In [1]: import numpy as np

In [2]: import numpy.linalg as la

In [3]: np.set_printoptions(precision=3, suppress=True, linewidth=120, sign=" ")

In [4]: rnd = lambda a: np.round(a, 3) + 0

In [5]: cent = np.array([[1, 2, 1, 1, -1, 1, 1],
   ...:     [1, -1, 0, 0, 0, 1, 0],
   ...:     [2, 0, 2, -1, 2, 1, 1],
   ...:     [-2, 1, 2, -1, 0, -1, 2],
   ...:     [2, 1, 1, 1, 1, 2, 1],
   ...:     [-1, -2, -1, 2, 2, 0, -2],
   ...:     [2, 0, -2, -2, -2, 1, -1]])

In [6]: rng = np.random.default_rng(40479)

In [7]: data = (rng.random((37, 7)) < 0.25) @ cent

In [8]: data
Out[8]: 
array([[ 1,  2,  1,  1, -1,  1,  1],
       [ 0,  0,  0,  0,  0,  0,  0],
       [ 4,  1, -1, -1, -1,  3,  0],
       [ 3,  2, -1, -1, -3,  2,  0],
       [ 1, -1,  0,  3,  3,  2, -1],
       [ 0,  0,  0,  0,  0,  0,  0],
       [-2,  1,  2, -1,  0, -1,  2],
       [ 0,  0,  0,  0,  0,  0,  0],
       [ 1, -1,  0,  3,  3,  2, -1],
       [ 1, -1,  0,  0,  0,  1,  0],
       [ 5, -1,  0,  0,  3,  4, -1],
       [ 1,  2,  1,  1, -1,  1,  1],
       [ 4,  0,  0, -3,  0,  2,  0],
       [ 1,  3,  5, -1,  1,  1,  4],
       [ 3,  3,  2,  2,  0,  3,  2],
       [ 3, -1,  2,  2,  5,  3,  0],
       [ 2,  0,  2, -1,  2,  1,  1],
       [ 2,  0, -2, -2, -2,  1, -1],
       [-1, -2, -1,  2,  2,  0, -2],
       [-2,  1,  2, -1,  0, -1,  2],
       [ 4,  2,  2,  2,  0,  4,  2],
       [ 0,  2,  3,  0,  1,  1,  3],
       [ 3,  3,  2,  2,  0,  3,  2],
       [ 0,  0,  0,  0,  0,  0,  0],
       [-1, -2, -1,  2,  2,  0, -2],
       [ 3, -1, -2,  1,  1,  3, -2],
       [ 1, -1,  0,  0,  0,  1,  0],
       [ 2,  0, -2, -2, -2,  1, -1],
       [ 4,  0,  0,  0,  1,  3, -1],
       [-1, -2, -1,  2,  2,  0, -2],
       [-1, -2, -1,  2,  2,  0, -2],
       [ 6,  1,  1, -2,  1,  4,  1],
       [ 0,  0,  0,  0,  0,  0,  0],
       [ 1,  3,  5, -1,  1,  1,  4],
       [ 0,  0,  0,  0,  0,  0,  0],
       [ 1,  2,  1,  1, -1,  1,  1],
       [-1,  0,  2,  2,  3,  1,  1]])

In [9]: D = la.norm(data[:, None] - data[None], axis=-1)

In [10]: la.matrix_rank(D ** 2)
Out[10]: np.int64(9)

In [11]: D.mean(axis=1).argmax()
Out[11]: np.int64(13)

In [12]: (D + 1e9 * np.eye(37)).round(6).argmin(axis=1)
Out[12]: 
array([ 11,   5,   3,   2,   8,   1,  19,   1,   4,  26,  28,   0,   2,  33,  22,   4,   9,  27,  24,   6,  14,  13,
        14,   1,  18,  28,   9,  17,  10,  18,  18,  12,   1,  13,   1,   0,   4])

In [13]: print(np.unravel_index(D.round(6).argmax(), D.shape))
(np.int64(13), np.int64(25))
